$ python -q
>>> import numpy as np
>>> np.set_printoptions(precision=2, suppress=True, linewidth=120, floatmode="fixed")
>>> rd = lambda a: np.round(a, 2) + 0
>>> rng = np.random.default_rng(8997)
>>> ang = rng.uniform(0, 2 * np.pi, 24)
>>> q, _ = np.linalg.qr(np.array([[0.5, -1.0], [-1.1, 0.9], [-1.3, 0.2], [-1.1, 0.9]]))
>>> X = 20 * np.c_[np.cos(ang), np.sin(ang)] @ q.T
>>> print(rd(X))
[[ 10.11   1.29  17.16   1.29]
 [ 14.92  -6.93   9.01  -6.93]
 [ 14.71  -5.80  10.78  -5.80]
 [  7.24 -11.14  -9.98 -11.14]
 [-13.07  10.70   0.64  10.70]
 [ 12.79  -1.93  15.13  -1.93]
 [ -0.42  -8.39 -16.10  -8.39]
 [  8.01   3.27  17.73   3.27]
 [ -2.28  -7.36 -16.92  -7.36]
 [-14.39   9.51  -3.46   9.51]
 [ -6.20  -4.73 -17.80  -4.73]
 [  8.66 -11.33  -8.26 -11.33]
 [ -7.35  -3.82 -17.80  -3.82]
 [  4.68 -10.50 -12.55 -10.50]
 [ 14.94  -7.19   8.56  -7.19]
 [ 11.56 -11.22  -3.81 -11.22]
 [  0.52  -8.86 -15.58  -8.86]
 [ 10.33 -11.37  -5.89 -11.37]
 [-14.92   8.02  -7.00   8.02]
 [ 11.27 -11.27  -4.33 -11.27]
 [ 10.70   0.66  16.87   0.66]
 [-14.86   8.35  -6.31   8.35]
 [ -3.73  10.19  13.36  10.19]
 [ 14.30  -9.64   3.11  -9.64]]
>>> # looks like rank 2
>>> T = np.stack([X, -2 * X, X[::-1]])
>>> rd(np.linalg.norm(T, axis=(1, 2)))
array([ 97.98, 195.96,  97.98])
>>> T.shape
(3, 24, 4)
>>> (T @ X.T).shape
(3, 24, 24)
>>> print(rd(np.einsum("bij,cij->bc", T, T)))
[[  9600.00 -19200.00  -1749.36]
 [-19200.00  38400.00   3498.72]
 [ -1749.36   3498.72   9600.00]]
